$ ipython --no-banner

In [1]: import numpy as np

In [2]: np.set_printoptions(precision=2, suppress=True, linewidth=200)

In [3]: def rd(a):
   ...:     return np.round(a, 2) + 0
   ...: 

In [4]: f = np.array([0, 4, 1, 8, 0])

In [5]: W0 = f[np.abs(np.subtract.outer(np.arange(5), np.arange(5)))]

In [6]: W0
Out[6]: 
array([[0, 4, 1, 8, 0],
       [4, 0, 4, 1, 8],
       [1, 4, 0, 4, 1],
       [8, 1, 4, 0, 4],
       [0, 8, 1, 4, 0]])

In [7]: w, vecs = np.linalg.eigh(W0)

In [8]: x0 = np.array([0, 0, 3, 2, 3])

In [9]: print(x0 @ W0 @ x0)
114

In [10]: rd(vecs * np.abs(w) @ vecs.T)
Out[10]: 
array([[7.55, 0.54, 3.29, 0.05, 3.58],
       [0.54, 8.66, 0.85, 4.57, 0.05],
       [3.29, 0.85, 3.3 , 0.85, 3.29],
       [0.05, 4.57, 0.85, 8.66, 0.54],
       [3.58, 0.05, 3.29, 0.54, 7.55]])

In [11]: data = np.loadtxt("layer0.csv", delimiter=",")

In [12]: rd(data)
Out[12]: 
array([[-0.1 , -0.79,  0.61],
       [ 0.6 , -0.54, -0.6 ],
       [ 0.8 ,  0.3 ,  0.52]])

In [13]: # columns are unit length and at right angles

In [14]: Q, vecs = np.linalg.qr(data[:, :2])[0], np.linalg.qr(data[:, 2:])[0]

In [15]: sigma = np.linalg.svd(Q.T @ vecs, compute_uv=False)

In [16]: rd(sigma)
Out[16]: array([0.])

In [17]: P = np.triu(np.array([[1, 1, 0], [-3, 2, 3], [-2, -3, 2]]), 1) + np.eye(3)

In [18]: A2 = P @ data @ np.linalg.inv(P)

In [19]: rd(A2)
Out[19]: 
array([[ 0.5 , -1.82,  5.48],
       [ 2.99, -2.61,  8.8 ],
       [ 0.8 , -0.49,  2.  ]])

In [20]: rd(P @ data - data @ P)
Out[20]: 
array([[ 0.6 , -0.44,  1.76],
       [ 2.39,  0.32,  3.18],
       [ 0.  , -0.8 , -0.91]])

In [21]: rd(np.linalg.det(A2))
Out[21]: np.float64(1.0)

In [22]: rd(np.poly(data))
Out[22]: array([ 1.  ,  0.11, -0.11, -1.  ])

In [23]: print(rd(np.einsum("ii->", data)))
-0.11

In [24]: rd(np.linalg.det(2 * data)), rd(np.linalg.det(data))
Out[24]: (np.float64(8.0), np.float64(1.0))

In [25]: rd(np.linalg.norm(W0, 2))
Out[25]: np.float64(14.34)

In [26]: rd(np.linalg.norm(W0, "nuc"))
Out[26]: np.float64(35.74)

In [27]: X = np.load("block4.npy")

In [28]: X
Out[28]: 
array([[  0.6,  -0.3,  -0.2,   0. ,   2.9],
       [ -1.8,  -2.2,   0.9,  -0.6,  -1.2],
       [ -0.6,   0.1,  -0.5,  -1.2,  -0.2],
       [ -1.8,  -1.7,   1. ,  -0.8,   0.4],
       [ -0.1,  -0.2,   0.6,  -1.1,   0.6],
       [ -1. ,   5. ,  10. ,   1. , -10. ],
       [  1.9,   0.2,  -0.6,  -0.8,  -0.3],
       [  0.3,   0.6,   1.3,  -0.4,   0.1],
       [  0.4,  -0.9,  -0.6,   1. ,   1.4],
       [  0. ,   2.4,  -0.6,  -1.7,   0.1],
       [  0.2,  -2.2,   0.3,   0. ,   0.7],
       [ -1.3,   0.2,   0.3,   0.8,   1.5],
       [ -0.2,   0.9,   0.9,   0.6,   0.7],
       [ -0.3,   1.4,   2.7,  -0.6,  -0.2],
       [  0.8,   0.9,  -0.3,  -0.7,  -0.4],
       [ -0.4,   1.9,   0.9,   0.3,  -0.9],
       [ -1.1,  -0.6,   0.6,  -1. ,   0.4],
       [ -1.1,  -0.1,   0.4,  -0.4,   0.8],
       [ -2.3,   0.8,  -0.4,  -0.4,   0.4],
       [  1.4,   0. ,   0.4,  -0.5,   0.2],
       [  1.9,   0.5,   0.1,  -1.8,   0. ],
       [  0.4,   0.4,   0.9,  -0.7,  -0.9],
       [ -0.7,  -0.5,  -0.3,   0.1,   0.1]])

In [29]: # row 5 dominates

In [30]: dist = np.linalg.norm(X[:, None] - X[None], axis=-1)

In [31]: (dist + 1e9 * np.eye(23)).round(6).argmin(axis=1)
Out[31]: array([ 8,  3, 22, 16, 16, 13, 19, 21,  0, 14,  8, 17,  7,  7,  6, 12, 17, 16, 17,  6,  6,  7, 17])

In [32]: rd(dist[:5, :5])
Out[32]: 
array([[0.  , 5.27, 3.57, 4.01, 2.76],
       [5.27, 0.  , 3.17, 1.69, 3.24],
       [3.57, 3.17, 0.  , 2.73, 1.48],
       [4.01, 1.69, 2.73, 0.  , 2.33],
       [2.76, 3.24, 1.48, 2.33, 0.  ]])

In [33]: np.linalg.matrix_rank(dist ** 2)
Out[33]: np.int64(7)

In [34]: np.unravel_index(dist.round(6).argmax(), dist.shape)
Out[34]: (np.int64(0), np.int64(5))

In [35]: dist[7].round(6).argsort(kind="stable")[:4]
Out[35]: array([ 7, 21, 12,  4])
